$ ipython --no-banner

In [1]: import numpy as np

In [2]: from numpy import linalg as LA

In [3]: np.set_printoptions(precision=2, suppress=True, linewidth=120)

In [4]: J = np.load("out14.npy")

In [5]: print(J)
[[ 1  1 -1 -1 -1 -1  1  1]
 [ 1  1  1  1 -1 -1 -1 -1]]

In [6]: # columns 0 and 1 are equal

In [7]: blk = np.stack([J, 4 * J, J[::-1]])

In [8]: print(LA.norm(blk, axis=(1, 2)))
[ 4. 16.  4.]

In [9]: blk.sum(axis=0)
Out[9]: 
array([[ 6,  6, -4, -4, -6, -6,  4,  4],
       [ 6,  6,  4,  4, -6, -6, -4, -4]])

In [10]: print(np.einsum("bij,cij->bc", blk, blk))
[[ 16  64   0]
 [ 64 256   0]
 [  0   0  16]]

In [11]: print(LA.matrix_rank(blk.reshape(3, -1)))
2

In [12]: blk.shape
Out[12]: (3, 2, 8)

In [13]: x0 = np.array([2, 1, 3, 3, 0, -2, -1, -3])

In [14]: print(J @ x0)
[-5 15]

In [15]: np.einsum("ij,j->i", J, x0)
Out[15]: array([-5, 15])

In [16]: print((J @ x0).argmax())
1

In [17]: LA.norm(J @ x0) <= LA.norm(J, 2) * LA.norm(x0) + 1e-9
Out[17]: np.True_

In [18]: G = J.T @ J

In [19]: print(LA.matrix_rank(G))
2

In [20]: print(np.round(LA.eigvalsh(G)[::-1], 2) + 0)
[8. 8. 0. 0. 0. 0. 0. 0.]

In [21]: np.diag(G)
Out[21]: array([2, 2, 2, 2, 2, 2, 2, 2])

In [22]: np.trace(G), (J ** 2).sum()
Out[22]: (np.int64(16), np.int64(16))

In [23]: F = np.load("x.npy")

In [24]: F
Out[24]: 
array([[ 1, -2, -2, -1,  1,  1],
       [ 0,  0,  0,  2, -2, -1],
       [ 0,  0, -2,  3, -1, -2],
       [ 0,  0,  0,  3,  2,  3],
       [ 0,  0,  0,  0,  2, -3],
       [ 0,  0,  0,  0,  0,  0]])

In [25]: rng = np.random.default_rng(363339)

In [26]: labels = rng.permutation(6)

In [27]: labels
Out[27]: array([3, 2, 0, 4, 1, 5])

In [28]: out = F[labels][:, labels]

In [29]: out
Out[29]: 
array([[ 3,  0,  0,  2,  0,  3],
       [ 3, -2,  0, -1,  0, -2],
       [-1, -2,  1,  1, -2,  1],
       [ 0,  0,  0,  2,  0, -3],
       [ 2,  0,  0, -2,  0, -1],
       [ 0,  0,  0,  0,  0,  0]])

In [30]: np.trace(out)
Out[30]: np.int64(4)

In [31]: np.argsort(-LA.norm(out, axis=0).round(6), kind="stable")[:3]
Out[31]: array([5, 0, 3])

In [32]: left, sig, VT = LA.svd(F)

In [33]: vecs = VT[:(sig > 1e-8).sum()]

In [34]: x0 = F[4] + -2 * F[0] + rng.integers(2) * np.eye(6)[0]

In [35]: x0
Out[35]: array([-2.,  4.,  4.,  2.,  0., -5.])

In [36]: np.allclose(vecs.T @ vecs @ x0, x0)
Out[36]: True

In [37]: np.round(vecs.T @ vecs, 2) + 0
Out[37]: 
array([[ 0.2, -0.4,  0. ,  0. ,  0. ,  0. ],
       [-0.4,  0.8,  0. ,  0. ,  0. ,  0. ],
       [ 0. ,  0. ,  1. ,  0. ,  0. ,  0. ],
       [ 0. ,  0. ,  0. ,  1. ,  0. ,  0. ],
       [ 0. ,  0. ,  0. ,  0. ,  1. ,  0. ],
       [ 0. ,  0. ,  0. ,  0. ,  0. ,  1. ]])

In [38]: LA.matrix_rank(np.vstack([F, x0]))
Out[38]: np.int64(5)

In [39]: LA.matrix_rank(F - F[0, 0] * np.eye(6))
Out[39]: np.int64(5)

In [40]: m1 = rng.normal(size=(32, 4))

In [41]: m1 = 20 * m1 / LA.norm(m1, axis=1, keepdims=True)

In [42]: m1
Out[42]: 
array([[-17.14,  10.13,  -0.95,   1.66],
       [  8.51,  -6.79, -12.91, -10.71],
       [ -6.75,  16.56,   4.96,   7.46],
       [ -2.85,  -0.07, -12.1 ,  15.67],
       [  6.25,  -8.31,  -9.27,  14.35],
       [-13.43,  14.42,  -1.5 ,  -3.1 ],
       [  6.92, -13.99,   6.83, -10.47],
       [ -0.08, -12.78,   6.93, -13.73],
       [-17.05,   3.34,  -6.22,  -7.71],
       [  3.29, -10.14, -14.8 ,   8.2 ],
       [-18.01,  -8.24,  -0.75,   2.7 ],
       [ -8.92,   4.85,  -2.31, -17.08],
       [ -4.25, -10.54,  13.9 ,  -8.81],
       [  7.49,   7.04,   4.59, -16.53],
       [ 10.13,   1.63,   9.9 ,  14.03],
       [ -1.14, -10.63,  14.33,  -8.97],
       [-11.31, -13.95,   4.15,   7.76],
       [  4.1 ,  15.04,   5.25, -11.38],
       [ -5.13,  -7.38,  15.81,  -8.31],
       [  3.37,  -5.82,  17.56,   6.81],
       [ 16.2 ,   4.07,   1.63, -10.88],
       [ -0.26,  18.82,  -6.27,   2.57],
       [ -2.03, -10.8 , -15.96,  -4.95],
       [  6.16, -14.8 ,  -7.12,   9.61],
       [ -5.89,   1.57, -15.37, -11.26],
       [ -2.36,  -4.4 ,  -3.1 ,  19.12],
       [ -8.07,  15.77,   6.29,  -6.83],
       [ -2.82,  -0.52,  18.69,   6.52],
       [-17.65,  -0.95,  -7.53,   5.56],
       [ 13.48,   1.37, -10.21,  10.6 ],
       [-18.49,   6.68,  -2.  ,  -3.12],
       [ 15.2 ,   0.88,   0.78,  12.94]])

In [43]: x0 = np.array([2, 0, 3, 0])

In [44]: y = m1 @ x0

In [45]: np.round(LA.lstsq(m1, y)[0], 2) + 0
Out[45]: array([2., 0., 3., 0.])

In [46]: y = y + 0.02 * rng.normal(size=32)

In [47]: y
Out[47]: 
array([-37.13, -21.69,   1.41, -42.02, -15.28, -31.34,  34.31,  20.66, -52.75, -37.81, -38.29, -24.75,  33.21,  28.76,
        49.97,  40.72, -10.14,  23.96,  37.17,  59.38,  37.27, -19.33, -51.93,  -9.04, -57.85, -14.02,   2.72,  50.42,
       -57.87,  -3.67, -42.99,  32.75])

In [48]: beta, *_ = LA.lstsq(m1, y)

In [49]: np.round(m1.T @ (y - m1 @ beta), 2) + 0
Out[49]: array([0., 0., 0., 0.])

In [50]: beta.round(2) + 0
Out[50]: array([2., 0., 3., 0.])

In [51]: def softmax(z):
    ...:     e = np.exp(z - z.max(axis=-1, keepdims=True))
    ...:     return e / e.sum(axis=-1, keepdims=True)
    ...: 

In [52]: np.round(softmax(m1[9]), 2) + 0
Out[52]: array([0.01, 0.  , 0.  , 0.99])

In [53]: S = m1 @ m1.T / np.sqrt(4)

In [54]: softmax(S)[9] @ m1
Out[54]: array([  3.29, -10.14, -14.8 ,   8.2 ])

In [55]: softmax(S).round(6).argmax(axis=1)
Out[55]: 
array([ 0,  1,  2,  3,  4,  5,  6,  7,  8,  9, 10, 11, 12, 13, 14, 15, 16, 17, 18, 19, 20, 21, 22, 23, 24, 25, 26, 27,
       28, 29, 30, 31])

In [56]: Ac = m1 - m1.mean(axis=0)

In [57]: left, sig, VT = LA.svd(Ac, full_matrices=False)

In [58]: np.round(Ac.mean(axis=0), 2) + 0
Out[58]: array([0., 0., 0., 0.])

In [59]: LA.matrix_rank(Ac)
Out[59]: np.int64(4)

In [60]: sig
Out[60]: array([63.92, 59.04, 50.61, 50.32])

In [61]: print(sig ** 2 / (sig ** 2).sum())
[0.32 0.28 0.2  0.2 ]

In [62]: np.abs(VT[-1])
Out[62]: array([0.7 , 0.48, 0.4 , 0.34])

In [63]: d = LA.norm(m1[:, None] - m1[None], axis=-1)

In [64]: LA.matrix_rank(d ** 2)
Out[64]: np.int64(5)

In [65]: np.flatnonzero(d[0] < d.mean() / 2)
Out[65]: array([ 0,  5,  8, 30])

In [66]: d[0].round(6).argsort(kind="stable")[:4]
Out[66]: array([ 0, 30,  5,  8])

In [67]: print(d.shape)
(32, 32)

In [68]: np.unravel_index(d.round(6).argmax(), d.shape)
Out[68]: (np.int64(23), np.int64(26))

In [69]: M = np.loadtxt("case12.csv", delimiter=",")

In [70]: M
Out[70]: 
array([[ 3.,  0.,  3.,  3.,  0.],
       [ 1.,  2.,  3.,  1.,  0.],
       [ 3.,  1.,  2., -2.,  2.]])

In [71]: out = M / np.sqrt((M ** 2).mean(axis=1, keepdims=True))

In [72]: LA.norm(out, axis=1)
Out[72]: array([2.24, 2.24, 2.24])

In [73]: out[1]
Out[73]: array([0.58, 1.15, 1.73, 0.58, 0.  ])

In [74]: LA.matrix_rank(out) == LA.matrix_rank(M)
Out[74]: np.True_

In [75]: print(LA.norm(M, axis=1).argmax())
0

In [76]: print(M[2] @ M[0])
9.0

In [77]: round(LA.norm(M, 2), 2)
Out[77]: np.float64(6.65)

In [78]: np.count_nonzero(M)
Out[78]: np.int64(12)

In [79]: np.abs(M).max()
Out[79]: np.float64(3.0)

In [80]: M - M[0]
Out[80]: 
array([[ 0.,  0.,  0.,  0.,  0.],
       [-2.,  2.,  0., -2.,  0.],
       [ 0.,  1., -1., -5.,  2.]])

In [81]: M.mean(axis=0)
Out[81]: array([2.33, 1.  , 2.67, 0.67, 0.67])

In [82]: M.shape
Out[82]: (3, 5)

In [83]: LA.matrix_rank(M)
Out[83]: np.int64(3)

In [84]: print(LA.svd(M, compute_uv=False))
[6.65 3.92 2.1 ]

In [85]: out = np.array([[4, 2], [3, 3], [5, 3], [1, 0], [1, 0]])

In [86]: np.einsum("ij,ij->i", M, M)
Out[86]: array([27., 15., 22.])

In [87]: np.vstack([M, out.T]).shape
Out[87]: (5, 5)

In [88]: np.einsum("ik,kj->ji", M, out)
Out[88]: 
array([[30., 26., 25.],
       [15., 17., 15.]])

In [89]: print(LA.matrix_rank(M @ out))
2

In [90]: out.T @ M.T
Out[90]: 
array([[30., 26., 25.],
       [15., 17., 15.]])

In [91]: np.einsum("ij->j", M)
Out[91]: array([7., 3., 8., 2., 2.])

In [92]: print(M @ out)
[[30. 15.]
 [26. 17.]
 [25. 15.]]

In [93]: W0 = np.load("test14.npy")

In [94]: print(W0)
[[-1.4  -0.14  4.78 -0.44]
 [-2.65 -3.45 -0.66  2.37]
 [-3.12  0.11 -1.26 -3.7 ]
 [-2.5   3.61 -0.41  2.35]]

In [95]: out = LA.inv(W0)

In [96]: print(np.round(W0 @ out, 2) + 0)
[[1. 0. 0. 0.]
 [0. 1. 0. 0.]
 [0. 0. 1. 0.]
 [0. 0. 0. 1.]]

In [97]: round(LA.slogdet(W0)[0], 2)
Out[97]: np.float64(-1.0)

In [98]: labels = rng.permutation(4)

In [99]: out = W0[:, labels] * rng.choice([-1, 1], 4)

In [100]: print(out)
[[ 4.78  0.44  0.14 -1.4 ]
 [-0.66 -2.37  3.45 -2.65]
 [-1.26  3.7  -0.11 -3.12]
 [-0.41 -2.35 -3.61 -2.5 ]]

In [101]: left, _, VT = LA.svd(W0.T @ out)

In [102]: print(np.round(LA.lstsq(W0, out)[0], 2) + 0)
[[ 0.  0.  0.  1.]
 [ 0.  0. -1.  0.]
 [ 1.  0.  0.  0.]
 [ 0. -1.  0.  0.]]

In [103]: left, sig, VT = LA.svd(W0, full_matrices=False)

In [104]: np.round(left.T @ left, 2) + 0
Out[104]: 
array([[1., 0., 0., 0.],
       [0., 1., 0., 0.],
       [0., 0., 1., 0.],
       [0., 0., 0., 1.]])

In [105]: np.round(VT @ VT.T, 2) + 0
Out[105]: 
array([[1., 0., 0., 0.],
       [0., 1., 0., 0.],
       [0., 0., 1., 0.],
       [0., 0., 0., 1.]])

In [106]: print(np.allclose(left * sig @ VT, W0))
True

In [107]: np.cumsum(sig ** 2) / np.sum(sig ** 2)
Out[107]: array([0.25, 0.5 , 0.75, 1.  ])

In [108]: print(np.sqrt((sig ** 2).sum()), round(LA.norm(W0), 2))
10.0 10.0

In [109]: np.round(left.T @ W0 @ VT.T, 2) + 0
Out[109]: 
array([[5., 0., 0., 0.],
       [0., 5., 0., 0.],
       [0., 0., 5., 0.],
       [0., 0., 0., 5.]])

In [110]: (sig > 1e-8).sum()
Out[110]: np.int64(4)

In [111]: K = np.load("data.npy")

In [112]: K
Out[112]: 
array([[5., 1.],
       [1., 5.]])

In [113]: x0 = np.array([2, -1])

In [114]: y = K @ x0

In [115]: beta, lr = np.zeros(2), 1 / LA.norm(K, 2) ** 2

In [116]: for i in range(250):
     ...:     beta -= lr * K.T @ (K @ beta - y)
     ...:     if i % 50 == 0: print(i, round(LA.norm(K @ beta - y), 2))
     ...: 
0 4.71
50 0.0
100 0.0
150 0.0
200 0.0

In [117]: beta
Out[117]: array([ 2., -1.])

In [118]: evals, vecs = LA.eigh(K)

In [119]: print(np.abs(vecs[:, -1]))
[0.71 0.71]

In [120]: evals.sum(), np.trace(K)
Out[120]: (np.float64(10.0), np.float64(10.0))

In [121]: LA.eigvalsh(K + 3 * np.eye(2))
Out[121]: array([7., 9.])

In [122]: np.unique(evals.round(6) + 0, return_counts=True)[1]
Out[122]: array([1, 1])

In [123]: np.round(vecs.T @ vecs, 2) + 0
Out[123]: 
array([[1., 0.],
       [0., 1.]])

In [124]: print(LA.svd(K, compute_uv=False))
[6. 4.]

In [125]: vecs @ np.diag(evals) @ vecs.T
Out[125]: 
array([[5., 1.],
       [1., 5.]])

In [126]: out = LA.inv(K)

In [127]: np.round(LA.slogdet(K)[0], 2)
Out[127]: np.float64(1.0)

In [128]: LA.inv(out)
Out[128]: 
array([[5., 1.],
       [1., 5.]])

In [129]: round(float(LA.cond(K)), 2)
Out[129]: 1.5

In [130]: LA.det(K) * out
Out[130]: 
array([[ 5., -1.],
       [-1.,  5.]])

In [131]: (np.abs(out) > 1e-9).astype(int)
Out[131]: 
array([[1, 1],
       [1, 1]])

In [132]: np.round(LA.det(K) * LA.det(out), 2)
Out[132]: np.float64(1.0)

In [133]: print(np.allclose(out, K.T))
False

In [134]: out
Out[134]: 
array([[ 0.21, -0.04],
       [-0.04,  0.21]])

In [135]: x0 = np.ones(2)

In [136]: for _ in range(7):
     ...:     x0 = K @ x0
     ...:     x0 /= LA.norm(x0)
     ...:     print(round(x0 @ K @ x0, 2))
     ...: 
6.0
6.0
6.0
6.0
6.0
6.0
6.0

In [137]: print(round(LA.eigvalsh(K)[-1], 2))
6.0

In [138]: print(x0)
[0.71 0.71]
